$ python3 -q
>>> import numpy as np
>>> from numpy import linalg as LA
>>> np.set_printoptions(precision=1, suppress=True, linewidth=160, legacy="1.25")
>>> data = np.load("x.npy")
>>> print(data)
[[-1.  1.  1.  1.  1.  1.]
 [ 1. -1.  1.  1.  1.  1.]
 [ 1.  1. -1.  1.  1.  1.]
 [ 1.  1.  1. -1.  1.  1.]
 [ 1.  1.  1.  1. -1.  1.]
 [ 1.  1.  1.  1.  1. -1.]]
>>> # symmetric, so the eigenvalues are real
>>> x = np.array([-2, 2, 2, -2, 0, -2])
>>> rhs = data @ x
>>> b, lr = np.zeros(6), 1 / LA.norm(data, 2) ** 2
>>> for i in range(15):
...     b -= lr * data.T @ (data @ b - rhs)
...     if i % 5 == 0: print(i, round(LA.norm(data @ b - rhs), 1))
... 
0 6.6
5 1.6
10 0.4
>>> print(round(float(LA.cond(data)), 1))
2.0
>>> B = data / LA.norm(data, axis=1, keepdims=True)
>>> C2 = B @ B.T
>>> print(C2)
[[1.  0.3 0.3 0.3 0.3 0.3]
 [0.3 1.  0.3 0.3 0.3 0.3]
 [0.3 0.3 1.  0.3 0.3 0.3]
 [0.3 0.3 0.3 1.  0.3 0.3]
 [0.3 0.3 0.3 0.3 1.  0.3]
 [0.3 0.3 0.3 0.3 0.3 1. ]]
>>> print(np.round(np.degrees(np.arccos(np.clip(C2[2, 1], -1, 1))), 1))
70.5
>>> print((np.abs(C2) > 0.9).astype(int))
[[1 0 0 0 0 0]
 [0 1 0 0 0 0]
 [0 0 1 0 0 0]
 [0 0 0 1 0 0]
 [0 0 0 0 1 0]
 [0 0 0 0 0 1]]
>>> print(np.argwhere(np.triu(np.abs(C2) > 0.95, 1)))
[]
>>> rng = np.random.default_rng(56033)
>>> B = data + rng.integers(-2, 3, (6, 1)) @ rng.integers(-2, 3, (1, 6))
>>> print(B)
[[-3.  2. -1.  0.  2.  2.]
 [ 5. -3.  5.  3. -1. -1.]
 [-3.  3. -5. -1.  3.  3.]
 [ 5. -1.  5.  1. -1. -1.]
 [-3.  3. -3. -1.  1.  3.]
 [-3.  3. -3. -1.  3.  1.]]
>>> print(LA.matrix_rank(B - data, tol=1e-8))
1
>>> print(np.all(LA.eigvalsh(data) > 0))
False
>>> print([round(float(LA.det(data[:i, :i])), 2) + 0 for i in range(1, 7)])
[-1.0, 0.0, 4.0, -16.0, 48.0, -128.0]
>>> print(data @ (-1.0) ** np.arange(6))
[-2.  2. -2.  2. -2.  2.]
>>> print(np.sort(np.abs(np.fft.fft(data[0]))), np.sort(LA.svd(data, compute_uv=False)))
[2. 2. 2. 2. 2. 4.] [2. 2. 2. 2. 2. 4.]
>>> B = np.array([[-3, 0, 3, 0, 3, -2, 1, 3, 2],
...     [-3, 0, 2, -3, 0, -3, 0, -3, -1],
...     [1, 2, -1, 1, 0, -3, -2, 1, -1],
...     [2, 3, 0, -1, 2, 2, -1, 3, 2],
...     [2, 2, -2, 3, 2, 1, 0, 0, 1],
...     [-2, 3, 1, 0, -3, -3, -3, 0, -3],
...     [2, 3, 1, 3, -1, 0, -1, -3, 0],
...     [-3, 1, -1, -1, 1, -3, 3, -3, -3],
...     [-1, -1, 2, -2, 1, 1, 2, 0, -1]])
>>> E = B - B.T
>>> print(E)
[[ 0  3  2 -2  1  0 -1  6  3]
 [-3  0  0 -6 -2 -6 -3 -4  0]
 [-2  0  0  1  2 -4 -3  2 -3]
 [ 2  6 -1  0 -1  2 -4  4  4]
 [-1  2 -2  1  0  4  1 -1  0]
 [ 0  6  4 -2 -4  0 -3  3 -4]
 [ 1  3  3  4 -1  3  0 -6 -2]
 [-6  4 -2 -4  1 -3  6  0 -3]
 [-3  0  3 -4  0  4  2  3  0]]
>>> x = np.array([1, 3, 3, 4, 0, 2, 0, 0, 2])
>>> print(np.sign((E @ x).round(6)))
[ 1 -1 -1  1  1  1  1 -1 -1]
>>> print(E @ x)
[ 13 -39 -12  29  11  14  37 -28  -2]
>>> print(E @ (2 * x))
[ 26 -78 -24  58  22  28  74 -56  -4]
>>> print(E @ np.eye(9)[3])
[-2. -6.  1.  0.  1. -2.  4. -4. -4.]
>>> print(E * x)
[[  0   9   6  -8   0   0   0   0   6]
 [ -3   0   0 -24   0 -12   0   0   0]
 [ -2   0   0   4   0  -8   0   0  -6]
 [  2  18  -3   0   0   4   0   0   8]
 [ -1   6  -6   4   0   8   0   0   0]
 [  0  18  12  -8   0   0   0   0  -8]
 [  1   9   9  16   0   6   0   0  -4]
 [ -6  12  -6 -16   0  -6   0   0  -6]
 [ -3   0   9 -16   0   8   0   0   0]]
>>> x = np.array([2, 2, 1, 0, 1, 0, 1, 0, 1])
>>> h1 = np.maximum(E @ x, 0)
>>> print(np.tanh(E @ x))
[ 1.  -1.  -1.   1.   0.8  1.   1.  -1.  -0.8]
>>> print(np.maximum(E @ (3 * x), 0))
[33  0  0 42  3 15 24  0  0]
>>> print(np.flatnonzero(h1 > 1e-9))
[0 3 4 5 6]
>>> print(np.maximum(E @ x, 0) - np.maximum(-E @ x, 0))
[ 11 -11  -8  14   1   5   8  -2  -1]
